In [1]: import numpy as np

In [2]: import numpy.linalg as la

In [3]: np.set_printoptions(precision=1, suppress=True, linewidth=200, floatmode="fixed")

In [4]: J = np.tril(np.array([[-1, -1, -1, 0, 2],
   ...:     [0, -1, 1, -2, 3],
   ...:     [-1, 3, 1, -1, -3],
   ...:     [2, 2, 1, 1, -2],
   ...:     [-1, 0, 3, 3, 1]]), -1) + np.eye(5, dtype=int)

In [5]: print(J)
[[ 1  0  0  0  0]
 [ 0  1  0  0  0]
 [-1  3  1  0  0]
 [ 2  2  1  1  0]
 [-1  0  3  3  1]]

In [6]: rng = np.random.default_rng(294360)

In [7]: lab = rng.permutation(5)

In [8]: print(lab)
[1 4 2 3 0]

In [9]: other = J[lab][:, lab]

In [10]: print(round(la.det(other), 1), round(float(la.det(J[lab])), 1))
1.0 1.0

In [11]: print(np.allclose(other, J))
False

In [12]: print(np.trace(other))
5

In [13]: print(np.diag(other))
[1 1 1 1 1]

In [14]: evals, evecs = la.eig(J)

In [15]: print(np.sort(la.eigvals(J @ J)))
[1.0 1.0 1.0 1.0 1.0]

In [16]: print(np.sort(la.eigvals(J.T)))
[1.0 1.0 1.0 1.0 1.0]

In [17]: print(round(np.log10(la.cond(J))))
2

In [18]: print(round(la.norm(J, 2) / la.norm(J), 1))
0.7

In [19]: E = np.loadtxt("out17.csv", delimiter=",")

In [20]: print(E.round(1) + 0)
[[ 0.2 -0.8  0.1  0.5  0.0]
 [ 0.7 -0.1  0.2 -0.6  0.1]
 [-0.5 -0.4  0.2 -0.6 -0.5]
 [-0.3 -0.1  0.7 -0.1  0.7]
 [ 0.2  0.3  0.7  0.3 -0.5]]

In [21]: x = np.array([1, 0, 2, 1, 1])

In [22]: rhs = E @ x

In [23]: print(rhs)
[ 0.9  0.5 -1.1  1.7  1.4]

In [24]: print(np.round(la.solve(E.T, E[1]), 1) + 0)
[0.0 1.0 0.0 0.0 0.0]

In [25]: print(np.round(la.solve(E, -1 * rhs), 1) + 0)
[-1.0  0.0 -2.0 -1.0 -1.0]

In [26]: print(np.round(la.solve(E, rhs + E[:, 2]), 1) + 0)
[1.0 0.0 3.0 1.0 1.0]

In [27]: print(np.round(np.kron(np.eye(2, dtype=int), E), 1) + 0)
[[ 0.2 -0.8  0.1  0.5  0.0  0.0  0.0  0.0  0.0  0.0]
 [ 0.7 -0.1  0.2 -0.6  0.1  0.0  0.0  0.0  0.0  0.0]
 [-0.5 -0.4  0.2 -0.6 -0.5  0.0  0.0  0.0  0.0  0.0]
 [-0.3 -0.1  0.7 -0.1  0.7  0.0  0.0  0.0  0.0  0.0]
 [ 0.2  0.3  0.7  0.3 -0.5  0.0  0.0  0.0  0.0  0.0]
 [ 0.0  0.0  0.0  0.0  0.0  0.2 -0.8  0.1  0.5  0.0]
 [ 0.0  0.0  0.0  0.0  0.0  0.7 -0.1  0.2 -0.6  0.1]
 [ 0.0  0.0  0.0  0.0  0.0 -0.5 -0.4  0.2 -0.6 -0.5]
 [ 0.0  0.0  0.0  0.0  0.0 -0.3 -0.1  0.7 -0.1  0.7]
 [ 0.0  0.0  0.0  0.0  0.0  0.2  0.3  0.7  0.3 -0.5]]

In [28]: print(np.round(la.det(E[::-1]), 1))
-1.0

In [29]: print(np.round(np.einsum("ij,ji->", E, E), 1))
-2.3

In [30]: print(np.poly(E))
[1.0 0.2 1.2 1.2 0.2 1.0]

In [31]: print(round(la.eigvals(E).sum().real, 1))
-0.2
